In [1]: import numpy as np

In [2]: import numpy.linalg as la

In [3]: np.set_printoptions(precision=2, suppress=True, linewidth=100, legacy="1.25")

In [4]: m1 = np.load("m.npy")

In [5]: print(m1)
[[ 24. -12.  -3.   0.]
 [ 30. -15.  -6.   0.]
 [ 30.  -6. -15.   0.]
 [ 30.  -6.  -6.  -9.]]

In [6]: print(np.argsort(-la.norm(m1, axis=0).round(6), kind="stable")[:3])
[0 1 2]

In [7]: print(np.abs(la.svd(m1)[2][-1]))
[0.37 0.57 0.51 0.52]

In [8]: print(np.sort(np.abs(la.eigvals(m1))))
[6. 9. 9. 9.]

In [9]: print(np.allclose(m1, m1.T))
False

In [10]: print(round(np.abs(la.eigvals(m1)).max(), 2))
9.0

In [11]: print((m1 - m1.T) / 2)
[[  0.  -21.  -16.5 -15. ]
 [ 21.    0.    0.    3. ]
 [ 16.5   0.    0.    3. ]
 [ 15.   -3.   -3.    0. ]]

In [12]: print((m1 + m1.T) / 2)
[[ 24.    9.   13.5  15. ]
 [  9.  -15.   -6.   -3. ]
 [ 13.5  -6.  -15.   -3. ]
 [ 15.   -3.   -3.   -9. ]]

In [13]: rng = np.random.default_rng(542244)

In [14]: labels = rng.permutation(4)

In [15]: print(labels)
[0 2 1 3]

In [16]: out = m1[labels][:, labels]

In [17]: print(np.trace(out))
-15.0

In [18]: print(np.sort(np.abs(la.eigvals(out))))
[6. 9. 9. 9.]

In [19]: vec = np.array([0, 2, 2, 2])

In [20]: target = m1 @ vec

In [21]: print(target)
[-30. -42. -42. -42.]

In [22]: print(la.solve(m1, 4 * target))
[0. 8. 8. 8.]

In [23]: print(np.round(la.solve(m1, target + m1[:, 2]), 2) + 0)
[0. 2. 3. 2.]

In [24]: X = np.load("run7.npy")

In [25]: print(X)
[[0 0 1 0 0 0 0 0]
 [0 0 0 0 0 0 0 1]
 [0 1 0 0 0 0 0 0]
 [1 0 0 0 0 0 0 0]
 [0 0 0 0 1 0 0 0]
 [0 0 0 0 0 1 0 0]
 [0 0 0 1 0 0 0 0]
 [0 0 0 0 0 0 1 0]]

In [26]: # rows sum to 1

In [27]: vec = np.array([1, 1, 1, 2, 2, 0, 1, 2])

In [28]: print((X * vec).sum(axis=1))
[1 2 1 1 2 0 2 1]

In [29]: print(la.norm(X @ vec) <= la.norm(X, 2) * la.norm(vec) + 1e-9)
True

In [30]: print(np.sign((X @ vec).round(6)))
[1 1 1 1 1 0 1 1]

In [31]: print(X * vec)
[[0 0 1 0 0 0 0 0]
 [0 0 0 0 0 0 0 2]
 [0 1 0 0 0 0 0 0]
 [1 0 0 0 0 0 0 0]
 [0 0 0 0 2 0 0 0]
 [0 0 0 0 0 0 0 0]
 [0 0 0 2 0 0 0 0]
 [0 0 0 0 0 0 1 0]]

In [32]: print(np.einsum("ij,j->i", X, vec))
[1 2 1 1 2 0 2 1]

In [33]: print(X @ np.ones(8))
[1. 1. 1. 1. 1. 1. 1. 1.]

In [34]: print(X.T @ X)
[[1 0 0 0 0 0 0 0]
 [0 1 0 0 0 0 0 0]
 [0 0 1 0 0 0 0 0]
 [0 0 0 1 0 0 0 0]
 [0 0 0 0 1 0 0 0]
 [0 0 0 0 0 1 0 0]
 [0 0 0 0 0 0 1 0]
 [0 0 0 0 0 0 0 1]]

In [35]: print(X[:, 3] @ X[:, 2])
0

In [36]: print(la.svd(X, compute_uv=False))
[1. 1. 1. 1. 1. 1. 1. 1.]

In [37]: print(la.norm(X, axis=0))
[1. 1. 1. 1. 1. 1. 1. 1.]

In [38]: print(la.pinv(X))
[[0. 0. 0. 1. 0. 0. 0. 0.]
 [0. 0. 1. 0. 0. 0. 0. 0.]
 [1. 0. 0. 0. 0. 0. 0. 0.]
 [0. 0. 0. 0. 0. 0. 1. 0.]
 [0. 0. 0. 0. 1. 0. 0. 0.]
 [0. 0. 0. 0. 0. 1. 0. 0.]
 [0. 0. 0. 0. 0. 0. 0. 1.]
 [0. 1. 0. 0. 0. 0. 0. 0.]]

In [39]: vec = np.array([-2, 4, -1, 5, 1, 3, -3, 5])

In [40]: print(8 - la.matrix_rank(X - np.eye(8), tol=1e-8))
3

In [41]: print([p for p in range(1, 25) if np.allclose(la.matrix_power(X, p), np.eye(8))])
[6, 12, 18, 24]

In [42]: print(np.sort(np.abs(np.degrees(np.angle(la.eigvals(X))))))
[  0.   0.   0.  60.  60. 120. 120. 180.]

In [43]: print(np.abs(la.eigvals(X)))
[1. 1. 1. 1. 1. 1. 1. 1.]

In [44]: print(np.sort(la.eigvals(X).real))
[-1.  -0.5 -0.5  0.5  0.5  1.   1.   1. ]

In [45]: print(np.flatnonzero(la.matrix_power((X != 0) + (X.T != 0) + np.eye(8), 8)[2]))
[0 1 2 3 6 7]

In [46]: print((la.matrix_power((X != 0) + (X.T != 0) + np.eye(8), 8) > 0).astype(int))
[[1 1 1 1 0 0 1 1]
 [1 1 1 1 0 0 1 1]
 [1 1 1 1 0 0 1 1]
 [1 1 1 1 0 0 1 1]
 [0 0 0 0 1 0 0 0]
 [0 0 0 0 0 1 0 0]
 [1 1 1 1 0 0 1 1]
 [1 1 1 1 0 0 1 1]]

In [47]: labels = rng.permutation(8)

In [48]: print(labels)
[3 2 0 1 6 5 4 7]

In [49]: out = X[labels][:, labels]

In [50]: print(np.sort(np.abs(la.eigvals(out))))
[1. 1. 1. 1. 1. 1. 1. 1.]

In [51]: print(out)
[[0 0 1 0 0 0 0 0]
 [0 0 0 1 0 0 0 0]
 [0 1 0 0 0 0 0 0]
 [0 0 0 0 0 0 0 1]
 [1 0 0 0 0 0 0 0]
 [0 0 0 0 0 1 0 0]
 [0 0 0 0 0 0 1 0]
 [0 0 0 0 1 0 0 0]]

In [52]: print(round(la.det(out), 2), round(float(la.det(X[labels])), 2))
-1.0 -1.0

In [53]: print(np.allclose(out, X))
False

In [54]: W0 = np.load("sample2.npy")

In [55]: print(W0)
[[0 0 1 0 0 0 1]
 [0 0 1 1 0 1 0]
 [1 1 0 0 1 1 1]
 [0 1 0 0 1 0 0]
 [0 0 1 1 0 0 0]
 [0 1 1 0 0 0 0]
 [1 0 1 0 0 0 0]]

In [56]: # equal to its transpose

In [57]: vec = np.array([1, 2, 0, 2, 2, 0, 2])

In [58]: a = np.maximum(W0 @ vec, 0)

In [59]: print(W0 * (a > 1e-9)[:, None])
[[0 0 1 0 0 0 1]
 [0 0 1 1 0 1 0]
 [1 1 0 0 1 1 1]
 [0 1 0 0 1 0 0]
 [0 0 1 1 0 0 0]
 [0 1 1 0 0 0 0]
 [1 0 1 0 0 0 0]]

In [60]: print(a)
[2 2 7 4 2 2 1]

In [61]: print(np.maximum(W0 @ vec, 0) - np.maximum(-W0 @ vec, 0))
[2 2 7 4 2 2 1]

In [62]: print(np.tanh(W0 @ vec))
[0.96 0.96 1.   1.   0.96 0.96 0.76]

In [63]: print(W0.T @ a)
[ 8 13  9  4 11  9  9]

In [64]: print(round(float(la.norm(m1, "nuc")), 2))
82.99

In [65]: print(m1[1] @ m1[2])
1080.0

In [66]: print(round(la.norm(m1[1] - m1[2]), 2))
12.73

In [67]: def softmax(z):
    ...:     e = np.exp(z - z.max(axis=-1, keepdims=True))
    ...:     return e / e.sum(axis=-1, keepdims=True)
    ...: 

In [68]: print(np.round(softmax(10 * X[7]), 2) + 0)
[0. 0. 0. 0. 0. 0. 1. 0.]

In [69]: print(softmax(X[7] + 2))
[0.1  0.1  0.1  0.1  0.1  0.1  0.28 0.1 ]

In [70]: print(softmax(X).sum(axis=1))
[1. 1. 1. 1. 1. 1. 1. 1.]

In [71]: S = X @ X.T / np.sqrt(8)

In [72]: print(softmax(S))
[[0.17 0.12 0.12 0.12 0.12 0.12 0.12 0.12]
 [0.12 0.17 0.12 0.12 0.12 0.12 0.12 0.12]
 [0.12 0.12 0.17 0.12 0.12 0.12 0.12 0.12]
 [0.12 0.12 0.12 0.17 0.12 0.12 0.12 0.12]
 [0.12 0.12 0.12 0.12 0.17 0.12 0.12 0.12]
 [0.12 0.12 0.12 0.12 0.12 0.17 0.12 0.12]
 [0.12 0.12 0.12 0.12 0.12 0.12 0.17 0.12]
 [0.12 0.12 0.12 0.12 0.12 0.12 0.12 0.17]]

In [73]: print(softmax(S)[7] @ X)
[0.12 0.12 0.12 0.12 0.12 0.12 0.17 0.12]

In [74]: A = np.load("test3.npy")

In [75]: print(A)
[[-9.  5.  0.  0.  0.  0.  0.  0.  0.  0.  0.  0.  0.  0.  0.]
 [ 5.  8.  5.  0.  0.  0.  0.  0.  0.  0.  0.  0.  0.  0.  0.]
 [ 0.  5.  9.  5.  0.  0.  0.  0.  0.  0.  0.  0.  0.  0.  0.]
 [ 0.  0.  5.  5.  5.  0.  0.  0.  0.  0.  0.  0.  0.  0.  0.]
 [ 0.  0.  0.  5. -1.  5.  0.  0.  0.  0.  0.  0.  0.  0.  0.]
 [ 0.  0.  0.  0.  5.  4.  5.  0.  0.  0.  0.  0.  0.  0.  0.]
 [ 0.  0.  0.  0.  0.  5.  8.  5.  0.  0.  0.  0.  0.  0.  0.]
 [ 0.  0.  0.  0.  0.  0.  5.  3.  5.  0.  0.  0.  0.  0.  0.]
 [ 0.  0.  0.  0.  0.  0.  0.  5.  0.  5.  0.  0.  0.  0.  0.]
 [ 0.  0.  0.  0.  0.  0.  0.  0.  5. -7.  5.  0.  0.  0.  0.]
 [ 0.  0.  0.  0.  0.  0.  0.  0.  0.  5. -9.  5.  0.  0.  0.]
 [ 0.  0.  0.  0.  0.  0.  0.  0.  0.  0.  5. -4.  5.  0.  0.]
 [ 0.  0.  0.  0.  0.  0.  0.  0.  0.  0.  0.  5.  3.  5.  0.]
 [ 0.  0.  0.  0.  0.  0.  0.  0.  0.  0.  0.  0.  5.  8.  5.]
 [ 0.  0.  0.  0.  0.  0.  0.  0.  0.  0.  0.  0.  0.  5.  2.]]

In [76]: # symmetric, so the eigenvalues are real

In [77]: out = np.array([[-4, 0, -1],
    ...:     [2, 1, 3],
    ...:     [-4, -4, 4],
    ...:     [0, 0, 1],
    ...:     [5, 1, -1],
    ...:     [3, -4, 5],
    ...:     [0, -2, 1],
    ...:     [1, -3, -3],
    ...:     [-2, 3, -2],
    ...:     [-5, -1, -5],
    ...:     [-1, -1, 3],
    ...:     [2, 1, -4],
    ...:     [0, -2, 4],
    ...:     [-4, 1, 5],
    ...:     [1, 0, -1]])

In [78]: print(np.einsum("ik,kj->ij", A, out))
[[ 46.   5.  24.]
 [-24. -12.  39.]
 [-26. -31.  56.]
 [  5. -15.  20.]
 [ 10. -21.  31.]
 [ 37. -21.  20.]
 [ 20. -51.  18.]
 [ -7.  -4. -14.]
 [-20. -20. -40.]
 [ 20.  17.  40.]
 [ -6.   9. -72.]
 [-13. -19.  51.]
 [-10.   4.  17.]
 [-27.  -2.  55.]
 [-18.   5.  23.]]

In [79]: print(out.T @ A.T)
[[ 46. -24. -26.   5.  10.  37.  20.  -7. -20.  20.  -6. -13. -10. -27. -18.]
 [  5. -12. -31. -15. -21. -21. -51.  -4. -20.  17.   9. -19.   4.  -2.   5.]
 [ 24.  39.  56.  20.  31.  20.  18. -14. -40.  40. -72.  51.  17.  55.  23.]]

In [80]: print(np.vstack([A, out.T]).shape)
(18, 15)

In [81]: print(np.einsum("ik,kj->ji", A, out))
[[ 46. -24. -26.   5.  10.  37.  20.  -7. -20.  20.  -6. -13. -10. -27. -18.]
 [  5. -12. -31. -15. -21. -21. -51.  -4. -20.  17.   9. -19.   4.  -2.   5.]
 [ 24.  39.  56.  20.  31.  20.  18. -14. -40.  40. -72.  51.  17.  55.  23.]]

In [82]: print(la.matrix_rank(A @ out))
3

In [83]: print(la.matrix_rank(np.vstack([A, out.T])))
15

In [84]: print(np.einsum("ij,ij->i", A, A))
[106. 114. 131.  75.  51.  66. 114.  59.  50.  99. 131.  66.  59. 114.  29.]

In [85]: print(A @ out)
[[ 46.   5.  24.]
 [-24. -12.  39.]
 [-26. -31.  56.]
 [  5. -15.  20.]
 [ 10. -21.  31.]
 [ 37. -21.  20.]
 [ 20. -51.  18.]
 [ -7.  -4. -14.]
 [-20. -20. -40.]
 [ 20.  17.  40.]
 [ -6.   9. -72.]
 [-13. -19.  51.]
 [-10.   4.  17.]
 [-27.  -2.  55.]
 [-18.   5.  23.]]
